$ python3 -q
>>> import numpy as np
>>> import numpy.linalg as la
>>> np.set_printoptions(precision=1, suppress=True, linewidth=140, floatmode="fixed")
>>> def rd(a):
...     return np.round(a, 1) + 0
... 
>>> arr = np.loadtxt("a.csv", delimiter=",")
>>> arr
array([[0.0, 1.0, 1.0],
       [1.0, 0.0, 1.0],
       [1.0, 1.0, 0.0]])
>>> rd(np.sort(np.abs(la.eigvals(arr))))
array([1.0, 1.0, 2.0])
>>> la.determinant(arr)
Traceback (most recent call last):
  File "<python-input-7>", line 1, in <module>
    la.determinant(arr)
    ^^^^^^^^^^^^^^
AttributeError: module 'numpy.linalg' has no attribute 'determinant'
>>> np.allclose(arr, arr.T)
True
>>> (arr + arr.T) / 2
array([[0.0, 1.0, 1.0],
       [1.0, 0.0, 1.0],
       [1.0, 1.0, 0.0]])
>>> arr @ arr
array([[2.0, 1.0, 1.0],
       [1.0, 2.0, 1.0],
       [1.0, 1.0, 2.0]])
>>> rd(la.det(arr))
np.float64(2.0)
>>> vec = np.array([-3, 2, -2])
>>> y = arr @ vec
>>> y
array([ 0.0, -5.0, -1.0])
>>> rd(la.solve(arr.T, arr[0]))
array([1.0, 0.0, 0.0])
>>> rd(la.solve(arr, y))
array([-3.0,  2.0, -2.0])
>>> rd(la.solve(arr, y + arr[:, 2]))
array([-3.0,  2.0, -1.0])
>>> Uu, sv, Vt = la.svd(arr, full_matrices=False)
>>> rd(sv / sv[0])
array([1.0, 0.5, 0.5])
>>> (sv > 1e-8).sum()
np.int64(3)
>>> np.abs(Uu[:, 0]).round(6).argmax()
np.int64(0)
>>> evals, V = la.eigh(arr)
>>> rd(V.T @ arr @ V)
array([[-1.0,  0.0,  0.0],
       [ 0.0, -1.0,  0.0],
       [ 0.0,  0.0,  2.0]])
>>> rd(V @ np.diag(evals) @ V.T)
array([[0.0, 1.0, 1.0],
       [1.0, 0.0, 1.0],
       [1.0, 1.0, 0.0]])
>>> rd(la.svd(arr, compute_uv=False))
array([2.0, 1.0, 1.0])
>>> np.abs(V[:, -1]).round(6).argmax()
np.int64(0)
>>> rd(evals)
array([-1.0, -1.0,  2.0])
>>> rd(la.eigvalsh(arr + -3 * np.eye(3)))
array([-4.0, -4.0, -1.0])
>>> data = np.array([[-2, -2, -2, -2, -2, -2, -2],
...     [-2, -4, -4, -4, -4, -4, -4],
...     [-2, -4, -6, -6, -6, -6, -6],
...     [-2, -4, -6, -8, -8, -8, -8],
...     [-2, -4, -6, -8, -10, -10, -10],
...     [-2, -4, -6, -8, -10, -12, -12],
...     [-2, -4, -6, -8, -10, -12, -14]])
>>> np.all(la.eigvalsh(data) > 0)
np.False_
>>> rd(la.eigvalsh(data).min())
np.float64(-45.8)
>>> [round(float(la.det(data[:i, :i])), 2) + 0 for i in range(1, 8)]
[-2.0, 4.0, -8.0, 16.0, -32.0, 64.0, -128.0]
>>> A = np.load("run1.npy")
>>> rd(A)
array([[ 1.0,  0.0,  0.0],
       [ 0.0,  0.3, -1.0],
       [ 0.0,  1.0,  0.3]])
>>> rng = np.random.default_rng(594952)
>>> labels = rng.permutation(3)
>>> labels
array([1, 2, 0])
>>> M2 = A[labels][:, labels]
>>> rd(np.diag(M2))
array([0.3, 0.3, 1.0])
>>> rd(la.det(M2)), rd(la.det(A[labels]))
(np.float64(1.0), np.float64(1.0))
>>> rd(np.trace(M2))
np.float64(1.6)
